$ ipython --no-banner

In [1]: import numpy as np

In [2]: np.set_printoptions(precision=1, suppress=True, linewidth=120, legacy="1.25")

In [3]: M = np.load("arr.npy")

In [4]: M
Out[4]: 
array([[ 2,  0,  0,  0,  0,  0,  0,  0,  0,  0,  0,  0],
       [ 0, -3,  0,  0,  0,  0,  0,  0,  0,  0,  0,  0],
       [ 0,  0, -3,  0,  0,  0,  0,  0,  0,  0,  0,  0],
       [ 0,  0,  0, -1,  0,  0,  0,  0,  0,  0,  0,  0],
       [ 0,  0,  0,  0, -1,  0,  0,  0,  0,  0,  0,  0],
       [ 0,  0,  0,  0,  0, -1,  0,  0,  0,  0,  0,  0],
       [ 0,  0,  0,  0,  0,  0,  0,  0,  0,  0,  0,  0],
       [ 0,  0,  0,  0,  0,  0,  0, -3,  0,  0,  0,  0],
       [ 0,  0,  0,  0,  0,  0,  0,  0, -3,  0,  0,  0],
       [ 0,  0,  0,  0,  0,  0,  0,  0,  0, -2,  0,  0],
       [ 0,  0,  0,  0,  0,  0,  0,  0,  0,  0,  3,  0],
       [ 0,  0,  0,  0,  0,  0,  0,  0,  0,  0,  0, -3]])

In [5]: # null space of dimension 1

In [6]: Uu, s, vt = np.linalg.svd(M)

In [7]: V = vt[:(s > 1e-8).sum()]

In [8]: rng = np.random.default_rng(47223)

In [9]: x0 = M[5] + 2 * M[10] + rng.integers(2) * np.eye(12)[4]

In [10]: x0
Out[10]: array([ 0.,  0.,  0.,  0.,  0., -1.,  0.,  0.,  0.,  0.,  6.,  0.])

In [11]: np.linalg.matrix_rank(np.vstack([M, x0]))
Out[11]: 11

In [12]: V.T @ V
Out[12]: 
array([[1., 0., 0., 0., 0., 0., 0., 0., 0., 0., 0., 0.],
       [0., 1., 0., 0., 0., 0., 0., 0., 0., 0., 0., 0.],
       [0., 0., 1., 0., 0., 0., 0., 0., 0., 0., 0., 0.],
       [0., 0., 0., 1., 0., 0., 0., 0., 0., 0., 0., 0.],
       [0., 0., 0., 0., 1., 0., 0., 0., 0., 0., 0., 0.],
       [0., 0., 0., 0., 0., 1., 0., 0., 0., 0., 0., 0.],
       [0., 0., 0., 0., 0., 0., 0., 0., 0., 0., 0., 0.],
       [0., 0., 0., 0., 0., 0., 0., 1., 0., 0., 0., 0.],
       [0., 0., 0., 0., 0., 0., 0., 0., 1., 0., 0., 0.],
       [0., 0., 0., 0., 0., 0., 0., 0., 0., 1., 0., 0.],
       [0., 0., 0., 0., 0., 0., 0., 0., 0., 0., 1., 0.],
       [0., 0., 0., 0., 0., 0., 0., 0., 0., 0., 0., 1.]])

In [13]: round(float(np.linalg.norm(x0 - V.T @ V @ x0)), 1)
Out[13]: 0.0

In [14]: np.argsort(-np.linalg.norm(M, axis=0).round(6), kind="stable")[:3]
Out[14]: array([1, 2, 7])

In [15]: vals, V = np.linalg.eigvalsh(M)
ValueError: too many values to unpack (expected 2)


In [16]: vals, V = np.linalg.eigh(M)

In [17]: vals
Out[17]: array([-3., -3., -3., -3., -3., -2., -1., -1., -1.,  0.,  2.,  3.])

In [18]: np.linalg.svd(M, compute_uv=False)
Out[18]: array([3., 3., 3., 3., 3., 3., 2., 2., 1., 1., 1., 0.])

In [19]: V.T @ V
Out[19]: 
array([[1., 0., 0., 0., 0., 0., 0., 0., 0., 0., 0., 0.],
       [0., 1., 0., 0., 0., 0., 0., 0., 0., 0., 0., 0.],
       [0., 0., 1., 0., 0., 0., 0., 0., 0., 0., 0., 0.],
       [0., 0., 0., 1., 0., 0., 0., 0., 0., 0., 0., 0.],
       [0., 0., 0., 0., 1., 0., 0., 0., 0., 0., 0., 0.],
       [0., 0., 0., 0., 0., 1., 0., 0., 0., 0., 0., 0.],
       [0., 0., 0., 0., 0., 0., 1., 0., 0., 0., 0., 0.],
       [0., 0., 0., 0., 0., 0., 0., 1., 0., 0., 0., 0.],
       [0., 0., 0., 0., 0., 0., 0., 0., 1., 0., 0., 0.],
       [0., 0., 0., 0., 0., 0., 0., 0., 0., 1., 0., 0.],
       [0., 0., 0., 0., 0., 0., 0., 0., 0., 0., 1., 0.],
       [0., 0., 0., 0., 0., 0., 0., 0., 0., 0., 0., 1.]])

In [20]: np.abs(V[:, -1])
Out[20]: array([0., 0., 0., 0., 0., 0., 0., 0., 0., 0., 1., 0.])

In [21]: E = np.loadtxt("data.csv", delimiter=",")

In [22]: E
Out[22]: 
array([[36., 24., 24., 12.,  6., 24., 24.,  0., 30., 42., 18.,  6.],
       [24., 16., 16.,  8.,  4., 16., 16.,  0., 20., 28., 12.,  4.],
       [24., 16., 16.,  8.,  4., 16., 16.,  0., 20., 28., 12.,  4.],
       [12.,  8.,  8.,  4.,  2.,  8.,  8.,  0., 10., 14.,  6.,  2.],
       [ 6.,  4.,  4.,  2.,  1.,  4.,  4.,  0.,  5.,  7.,  3.,  1.],
       [24., 16., 16.,  8.,  4., 16., 16.,  0., 20., 28., 12.,  4.],
       [24., 16., 16.,  8.,  4., 16., 16.,  0., 20., 28., 12.,  4.],
       [ 0.,  0.,  0.,  0.,  0.,  0.,  0.,  0.,  0.,  0.,  0.,  0.],
       [30., 20., 20., 10.,  5., 20., 20.,  0., 25., 35., 15.,  5.],
       [42., 28., 28., 14.,  7., 28., 28.,  0., 35., 49., 21.,  7.],
       [18., 12., 12.,  6.,  3., 12., 12.,  0., 15., 21.,  9.,  3.],
       [ 6.,  4.,  4.,  2.,  1.,  4.,  4.,  0.,  5.,  7.,  3.,  1.]])

In [23]: x0 = np.array([-3, 2, -3, 2, -3, 3, 3, 3, -2, -2, -2, -3])

In [24]: E * x0
Out[24]: 
array([[-108.,   48.,  -72.,   24.,  -18.,   72.,   72.,    0.,  -60.,  -84.,  -36.,  -18.],
       [ -72.,   32.,  -48.,   16.,  -12.,   48.,   48.,    0.,  -40.,  -56.,  -24.,  -12.],
       [ -72.,   32.,  -48.,   16.,  -12.,   48.,   48.,    0.,  -40.,  -56.,  -24.,  -12.],
       [ -36.,   16.,  -24.,    8.,   -6.,   24.,   24.,    0.,  -20.,  -28.,  -12.,   -6.],
       [ -18.,    8.,  -12.,    4.,   -3.,   12.,   12.,    0.,  -10.,  -14.,   -6.,   -3.],
       [ -72.,   32.,  -48.,   16.,  -12.,   48.,   48.,    0.,  -40.,  -56.,  -24.,  -12.],
       [ -72.,   32.,  -48.,   16.,  -12.,   48.,   48.,    0.,  -40.,  -56.,  -24.,  -12.],
       [  -0.,    0.,   -0.,    0.,   -0.,    0.,    0.,    0.,   -0.,   -0.,   -0.,   -0.],
       [ -90.,   40.,  -60.,   20.,  -15.,   60.,   60.,    0.,  -50.,  -70.,  -30.,  -15.],
       [-126.,   56.,  -84.,   28.,  -21.,   84.,   84.,    0.,  -70.,  -98.,  -42.,  -21.],
       [ -54.,   24.,  -36.,   12.,   -9.,   36.,   36.,    0.,  -30.,  -42.,  -18.,   -9.],
       [ -18.,    8.,  -12.,    4.,   -3.,   12.,   12.,    0.,  -10.,  -14.,   -6.,   -3.]])

In [25]: np.einsum("ij,j->i", E, x0)
Out[25]: array([-180., -120., -120.,  -60.,  -30., -120., -120.,    0., -150., -210.,  -90.,  -30.])

In [26]: Uu, s, vt = np.linalg.svd(E)

In [27]: V = vt[:(s > 1e-8).sum()]

In [28]: x0 = E[1] + -1 * E[0] + rng.integers(2) * np.eye(12)[8]

In [29]: x0
Out[29]: array([-12.,  -8.,  -8.,  -4.,  -2.,  -8.,  -8.,   0., -10., -14.,  -6.,  -2.])

In [30]: np.round(np.linalg.norm(x0 - V.T @ V @ x0), 1)
Out[30]: 0.0

In [31]: np.round(V.T @ V, 1) + 0
Out[31]: 
array([[0.2, 0.1, 0.1, 0.1, 0. , 0.1, 0.1, 0. , 0.2, 0.2, 0.1, 0. ],
       [0.1, 0.1, 0.1, 0. , 0. , 0.1, 0.1, 0. , 0.1, 0.1, 0.1, 0. ],
       [0.1, 0.1, 0.1, 0. , 0. , 0.1, 0.1, 0. , 0.1, 0.1, 0.1, 0. ],
       [0.1, 0. , 0. , 0. , 0. , 0. , 0. , 0. , 0.1, 0.1, 0. , 0. ],
       [0. , 0. , 0. , 0. , 0. , 0. , 0. , 0. , 0. , 0. , 0. , 0. ],
       [0.1, 0.1, 0.1, 0. , 0. , 0.1, 0.1, 0. , 0.1, 0.1, 0.1, 0. ],
       [0.1, 0.1, 0.1, 0. , 0. , 0.1, 0.1, 0. , 0.1, 0.1, 0.1, 0. ],
       [0. , 0. , 0. , 0. , 0. , 0. , 0. , 0. , 0. , 0. , 0. , 0. ],
       [0.2, 0.1, 0.1, 0.1, 0. , 0.1, 0.1, 0. , 0.1, 0.2, 0.1, 0. ],
       [0.2, 0.1, 0.1, 0.1, 0. , 0.1, 0.1, 0. , 0.2, 0.3, 0.1, 0. ],
       [0.1, 0.1, 0.1, 0. , 0. , 0.1, 0.1, 0. , 0.1, 0.1, 0. , 0. ],
       [0. , 0. , 0. , 0. , 0. , 0. , 0. , 0. , 0. , 0. , 0. , 0. ]])

In [32]: J = np.tril(np.array([[1, 3, 1, 2, 3, 1, 2, 3, 3, 2, 3],
    ...:     [2, 3, 2, 0, 2, 2, 3, 2, 0, 3, 0],
    ...:     [0, 3, 1, 1, 3, 3, 3, 1, 1, 3, 0],
    ...:     [2, 0, 0, 1, 0, 3, 0, 0, 1, 3, 0],
    ...:     [1, 3, 0, 0, 2, 2, 1, 1, 2, 2, 1],
    ...:     [0, 3, 3, 1, 3, 3, 1, 3, 0, 2, 0],
    ...:     [3, 2, 1, 0, 3, 3, 1, 3, 1, 1, 2],
    ...:     [3, 3, 3, 3, 2, 0, 1, 0, 0, 1, 1],
    ...:     [2, 2, 1, 0, 3, 1, 2, 3, 2, 1, 1],
    ...:     [2, 3, 3, 1, 0, 3, 1, 3, 1, 3, 3],
    ...:     [0, 1, 2, 1, 0, 2, 0, 2, 3, 3, 0]]), -1) + np.eye(11, dtype=int)

In [33]: J
Out[33]: 
array([[1, 0, 0, 0, 0, 0, 0, 0, 0, 0, 0],
       [2, 1, 0, 0, 0, 0, 0, 0, 0, 0, 0],
       [0, 3, 1, 0, 0, 0, 0, 0, 0, 0, 0],
       [2, 0, 0, 1, 0, 0, 0, 0, 0, 0, 0],
       [1, 3, 0, 0, 1, 0, 0, 0, 0, 0, 0],
       [0, 3, 3, 1, 3, 1, 0, 0, 0, 0, 0],
       [3, 2, 1, 0, 3, 3, 1, 0, 0, 0, 0],
       [3, 3, 3, 3, 2, 0, 1, 1, 0, 0, 0],
       [2, 2, 1, 0, 3, 1, 2, 3, 1, 0, 0],
       [2, 3, 3, 1, 0, 3, 1, 3, 1, 1, 0],
       [0, 1, 2, 1, 0, 2, 0, 2, 3, 3, 1]])

In [34]: np.allclose(M[:-1].T @ np.linalg.lstsq(M[:-1].T, M[-1])[0], M[-1])
Out[34]: False

In [35]: np.linalg.lstsq(M[:-1].T, M[-1])[2]
Out[35]: 10

In [36]: arr = np.loadtxt("sample12.csv", delimiter=",")

In [37]: arr
Out[37]: 
array([[3., 0., 2., 2., 2., 0., 0., 0., 0., 0., 0., 0., 2., 0., 0., 2.],
       [0., 3., 0., 0., 0., 2., 2., 2., 2., 2., 2., 2., 0., 2., 2., 0.],
       [2., 0., 3., 2., 2., 0., 0., 0., 0., 0., 0., 0., 2., 0., 0., 2.],
       [2., 0., 2., 3., 2., 0., 0., 0., 0., 0., 0., 0., 2., 0., 0., 2.],
       [2., 0., 2., 2., 3., 0., 0., 0., 0., 0., 0., 0., 2., 0., 0., 2.],
       [0., 2., 0., 0., 0., 3., 2., 2., 2., 2., 2., 2., 0., 2., 2., 0.],
       [0., 2., 0., 0., 0., 2., 3., 2., 2., 2., 2., 2., 0., 2., 2., 0.],
       [0., 2., 0., 0., 0., 2., 2., 3., 2., 2., 2., 2., 0., 2., 2., 0.],
       [0., 2., 0., 0., 0., 2., 2., 2., 3., 2., 2., 2., 0., 2., 2., 0.],
       [0., 2., 0., 0., 0., 2., 2., 2., 2., 3., 2., 2., 0., 2., 2., 0.],
       [0., 2., 0., 0., 0., 2., 2., 2., 2., 2., 3., 2., 0., 2., 2., 0.],
       [0., 2., 0., 0., 0., 2., 2., 2., 2., 2., 2., 3., 0., 2., 2., 0.],
       [2., 0., 2., 2., 2., 0., 0., 0., 0., 0., 0., 0., 3., 0., 0., 2.],
       [0., 2., 0., 0., 0., 2., 2., 2., 2., 2., 2., 2., 0., 3., 2., 0.],
       [0., 2., 0., 0., 0., 2., 2., 2., 2., 2., 2., 2., 0., 2., 3., 0.],
       [2., 0., 2., 2., 2., 0., 0., 0., 0., 0., 0., 0., 2., 0., 0., 3.]])

In [38]: vals, V = np.linalg.eigh(arr)

In [39]: x0 = np.array([1, -3, -3, -1, -3, 0, 0, 1, 1, 1, 0, 3, 3, 2, -1, 1])

In [40]: np.linalg.eigvalsh(arr[1:, 1:])
Out[40]: array([ 1.,  1.,  1.,  1.,  1.,  1.,  1.,  1.,  1.,  1.,  1.,  1.,  1., 11., 21.])

In [41]: x0 @ arr @ x0
Out[41]: 96.0

In [42]: np.round(x0 @ arr @ x0 / (x0 @ x0), 1), round(vals[0], 1), round(float(vals[-1]), 1)
Out[42]: (1.7, 1.0, 21.0)

In [43]: out = np.linalg.inv(arr)

In [44]: np.allclose(out, arr.T)
Out[44]: False

In [45]: round(np.linalg.det(arr) * np.linalg.det(out), 1)
Out[45]: 1.0

In [46]: Q, r_ = np.linalg.qr(arr)

In [47]: np.abs(np.diag(r_))
Out[47]: array([5.4, 6.7, 1.4, 1.2, 1.2, 1.4, 1.2, 1.2, 1.1, 1.1, 1.1, 1.1, 1.1, 1.1, 1.1, 1.1])

In [48]: np.allclose(arr, arr.T)
Out[48]: True

In [49]: round(float(np.abs(np.linalg.eigvals(arr)).max()), 1)
Out[49]: 21.0

In [50]: np.trace(arr)
Out[50]: 48.0

In [51]: round(np.linalg.det(arr), 1)
Out[51]: 273.0

In [52]: vals, V = np.linalg.eigh(arr)

In [53]: np.round(np.abs(V[:, -1]), 1) + 0
Out[53]: array([0. , 0.3, 0. , 0. , 0. , 0.3, 0.3, 0.3, 0.3, 0.3, 0.3, 0.3, 0. , 0.3, 0.3, 0. ])

In [54]: np.unique(vals.round(6) + 0, return_counts=True)[1]
Out[54]: array([14,  1,  1])

In [55]: round(vals.sum(), 1), np.trace(arr)
Out[55]: (48.0, 48.0)

In [56]: np.linalg.eigvalsh(arr @ arr)
Out[56]: array([  1.,   1.,   1.,   1.,   1.,   1.,   1.,   1.,   1.,   1.,   1.,   1.,   1.,   1., 169., 441.])

In [57]: vals
Out[57]: array([ 1.,  1.,  1.,  1.,  1.,  1.,  1.,  1.,  1.,  1.,  1.,  1.,  1.,  1., 13., 21.])

In [58]: K = np.load("test17.npy")

In [59]: K
Out[59]: 
array([[ 1,  1, -1, -1, -1, -1,  1,  1],
       [ 1, -1,  1, -1,  1, -1,  1, -1],
       [ 1, -1, -1,  1, -1,  1,  1, -1],
       [ 1,  1,  1,  1,  1,  1,  1,  1],
       [ 1,  1,  1,  1, -1, -1, -1, -1],
       [ 1, -1, -1,  1,  1, -1, -1,  1],
       [ 1,  1, -1, -1,  1,  1, -1, -1],
       [ 1, -1,  1, -1, -1,  1, -1,  1]])

In [60]: out = K / np.sqrt((K ** 2).mean(axis=1, keepdims=True))

In [61]: K - K.mean(axis=1, keepdims=True)
Out[61]: 
array([[ 1.,  1., -1., -1., -1., -1.,  1.,  1.],
       [ 1., -1.,  1., -1.,  1., -1.,  1., -1.],
       [ 1., -1., -1.,  1., -1.,  1.,  1., -1.],
       [ 0.,  0.,  0.,  0.,  0.,  0.,  0.,  0.],
       [ 1.,  1.,  1.,  1., -1., -1., -1., -1.],
       [ 1., -1., -1.,  1.,  1., -1., -1.,  1.],
       [ 1.,  1., -1., -1.,  1.,  1., -1., -1.],
       [ 1., -1.,  1., -1., -1.,  1., -1.,  1.]])

In [62]: np.linalg.matrix_rank(K - K.mean(axis=1, keepdims=True))
Out[62]: 7

In [63]: np.linalg.matrix_rank(out) == np.linalg.matrix_rank(K)
Out[63]: True

In [64]: np.linalg.norm(out, axis=1)
Out[64]: array([2.8, 2.8, 2.8, 2.8, 2.8, 2.8, 2.8, 2.8])

In [65]: K[5] @ K[4]
Out[65]: 0

In [66]: round(float(np.linalg.norm(K, 2)), 1)
Out[66]: 2.8

In [67]: np.round(np.linalg.norm(K, "nuc"), 1)
Out[67]: 22.6

In [68]: np.linalg.norm(K, axis=1)
Out[68]: array([2.8, 2.8, 2.8, 2.8, 2.8, 2.8, 2.8, 2.8])

In [69]: round(np.linalg.norm(K) ** 2 / np.linalg.norm(K, 2) ** 2, 1)
Out[69]: 8.0

In [70]: Q, r_ = np.linalg.qr(K)

In [71]: round(float(abs(r_[0, 0])), 1), np.round(np.linalg.norm(K[:, 0]), 1)
Out[71]: (2.8, 2.8)

In [72]: np.abs(np.diag(r_))
Out[72]: array([2.8, 2.8, 2.8, 2.8, 2.8, 2.8, 2.8, 2.8])

In [73]: Q @ r_
Out[73]: 
array([[ 1.,  1., -1., -1., -1., -1.,  1.,  1.],
       [ 1., -1.,  1., -1.,  1., -1.,  1., -1.],
       [ 1., -1., -1.,  1., -1.,  1.,  1., -1.],
       [ 1.,  1.,  1.,  1.,  1.,  1.,  1.,  1.],
       [ 1.,  1.,  1.,  1., -1., -1., -1., -1.],
       [ 1., -1., -1.,  1.,  1., -1., -1.,  1.],
       [ 1.,  1., -1., -1.,  1.,  1., -1., -1.],
       [ 1., -1.,  1., -1., -1.,  1., -1.,  1.]])

In [74]: Q
Out[74]: 
array([[-0.4,  0.4, -0.4,  0.4, -0.4, -0.4,  0.4,  0.4],
       [-0.4, -0.4,  0.4,  0.4,  0.4, -0.4,  0.4, -0.4],
       [-0.4, -0.4, -0.4, -0.4, -0.4,  0.4,  0.4, -0.4],
       [-0.4,  0.4,  0.4, -0.4,  0.4,  0.4,  0.4,  0.4],
       [-0.4,  0.4,  0.4, -0.4, -0.4, -0.4, -0.4, -0.4],
       [-0.4, -0.4, -0.4, -0.4,  0.4, -0.4, -0.4,  0.4],
       [-0.4,  0.4, -0.4,  0.4,  0.4,  0.4, -0.4, -0.4],
       [-0.4, -0.4,  0.4,  0.4, -0.4,  0.4, -0.4,  0.4]])

In [75]: out = np.linalg.inv(K)

In [76]: out
Out[76]: 
array([[ 0.1,  0.1,  0.1,  0.1,  0.1,  0.1,  0.1,  0.1],
       [ 0.1, -0.1, -0.1,  0.1,  0.1, -0.1,  0.1, -0.1],
       [-0.1,  0.1, -0.1,  0.1,  0.1, -0.1, -0.1,  0.1],
       [-0.1, -0.1,  0.1,  0.1,  0.1,  0.1, -0.1, -0.1],
       [-0.1,  0.1, -0.1,  0.1, -0.1,  0.1,  0.1, -0.1],
       [-0.1, -0.1,  0.1,  0.1, -0.1, -0.1,  0.1,  0.1],
       [ 0.1,  0.1,  0.1,  0.1, -0.1, -0.1, -0.1, -0.1],
       [ 0.1, -0.1, -0.1,  0.1, -0.1,  0.1, -0.1,  0.1]])

In [77]: np.linalg.det(K) * out
Out[77]: 
array([[-512., -512., -512., -512., -512., -512., -512., -512.],
       [-512.,  512.,  512., -512., -512.,  512., -512.,  512.],
       [ 512., -512.,  512., -512., -512.,  512.,  512., -512.],
       [ 512.,  512., -512., -512., -512., -512.,  512.,  512.],
       [ 512., -512.,  512., -512.,  512., -512., -512.,  512.],
       [ 512.,  512., -512., -512.,  512.,  512., -512., -512.],
       [-512., -512., -512., -512.,  512.,  512.,  512.,  512.],
       [-512.,  512.,  512., -512.,  512., -512.,  512., -512.]])

In [78]: np.round(np.linalg.det(K) * np.linalg.det(out), 1)
Out[78]: 1.0

In [79]: np.linalg.inv(out)
Out[79]: 
array([[ 1.,  1., -1., -1., -1., -1.,  1.,  1.],
       [ 1., -1.,  1., -1.,  1., -1.,  1., -1.],
       [ 1., -1., -1.,  1., -1.,  1.,  1., -1.],
       [ 1.,  1.,  1.,  1.,  1.,  1.,  1.,  1.],
       [ 1.,  1.,  1.,  1., -1., -1., -1., -1.],
       [ 1., -1., -1.,  1.,  1., -1., -1.,  1.],
       [ 1.,  1., -1., -1.,  1.,  1., -1., -1.],
       [ 1., -1.,  1., -1., -1.,  1., -1.,  1.]])
